% python3 -q
>>> import numpy as np
>>> np.set_printoptions(suppress=True, linewidth=100)
>>> X = np.load("w.npy")
>>> X
array([[ 0.1, -2.9,  0.1, -1.8,  3. ,  0.1,  2.9,  0.6,  1.2],
       [ 1.8,  0.1,  2. ,  2.5, -0.7, -1.1, -3. ,  0.8, -2.8],
       [ 1.7,  0.2,  2.8, -0.8, -2.1, -2.2, -7.4, -0.7,  2.5],
       [ 4.9,  3.9,  2.8, -1.2, -0.5,  1.9,  3.8,  0.2,  2.6],
       [ 3. , -2. , -0.4, -0.9,  2.5,  0.5, -1.7,  1.7, -1. ],
       [ 1.9,  1.3,  2.6,  0.2,  0.7, -0.4, -0.1,  3.3, -1.9],
       [-0.7, -0.7, -2.8, -2.5,  0.3,  1.3, -2. ,  0.1,  1.6],
       [ 3.3,  1.4, -1.3,  0.4,  0.2,  0.2,  2.7, -0.3, -0.8],
       [-0.1,  1.3,  1.9, -0.1, -1.8, -1.4,  0.4,  1.4,  0.9],
       [ 6.4,  4.3, -1.9,  0.4, -0.3,  0.6, -4.5, -1.4, -2.8],
       [-2.6,  0.1,  5.9,  0. , -1.3, -0.7, -3.9, -0.1, -1.4],
       [ 0.5, -0.9,  2.7,  1.6, -1.3, -0.4,  3.3, -0.8, -0.5],
       [-1.7,  0.1, -1.5, -2.4, -0.8,  0.2,  6.5,  0.5, -2.6],
       [ 0.5, -0.8, -0.9, -0.2,  1.2,  1.9, -0.9,  0.2,  1.5],
       [ 3.5, -0.7, -4.5,  0.3,  1.3, -0.1, -3.8,  2.4,  1.2],
       [-0.2, -2.2, -1.5, -1.5, -1.6, -1.3,  5.6, -1.9, -1.2],
       [-1.8, -2.8, -3.1, -2.4,  3.1,  0.7,  1.3, -2.9, -2.2],
       [ 0.2,  3.3, -0.1, -0.8,  0.2, -0.4, -2.2, -0.8,  0. ],
       [-3.7, -3.5, -3. ,  0. ,  0.4,  0.8, -1.6, -2.4,  1.4],
       [ 1.5,  2.7, -4.1,  0.7,  0.2,  3.1, -0.4,  1.4, -1.5],
       [-0.9, -1.7, -0.5,  1.1, -4. , -0.9,  2.9,  1.6,  1.9],
       [ 2.5,  1.2, -3.2, -0.5, -3.3,  0.1, -3.6,  2.4,  1.2],
       [-0.9,  1.3, -3.6, -1.6,  1.7, -1.9,  1.6, -1.7,  0.4]])
>>> Z = X[[8, 4]].astype(float)
>>> for _ in range(3):
...     z = np.linalg.norm(X[:, None] - Z, axis=-1).argmin(axis=1)
...     Z = np.array([X[z == j].mean(axis=0) for j in range(2)])
... 
>>> z
array([1, 0, 0, 0, 1, 0, 1, 0, 0, 1, 0, 0, 0, 1, 1, 0, 1, 0, 1, 1, 0, 1, 1])
>>> np.round(Z[1] - Z[0], 1)
array([ 0.2, -0.9, -3.8, -0.7,  2. ,  1.2, -1.9, -0.2,  0.4])
>>> np.abs(Z[1] - Z[0]).argmax()
np.int64(2)
>>> x0 = np.array([3, 3, 3, 2, 2, 2, 0, 0, 1])
>>> rhs = X @ x0
>>> beta, lr = np.zeros(9), 1 / np.linalg.norm(X, 2) ** 2
>>> for i in range(10):
...     beta -= lr * X.T @ (X @ beta - rhs)
...     if i % 2 == 0: print(i, round(np.linalg.norm(X @ beta - rhs), 1))
... 
0 33.2
2 17.9
4 12.8
6 9.7
8 7.5
>>> beta.round(1)
array([ 3.1,  2.8,  2.9,  1.2,  1.5,  1.5, -0.1,  0.3,  0.5])
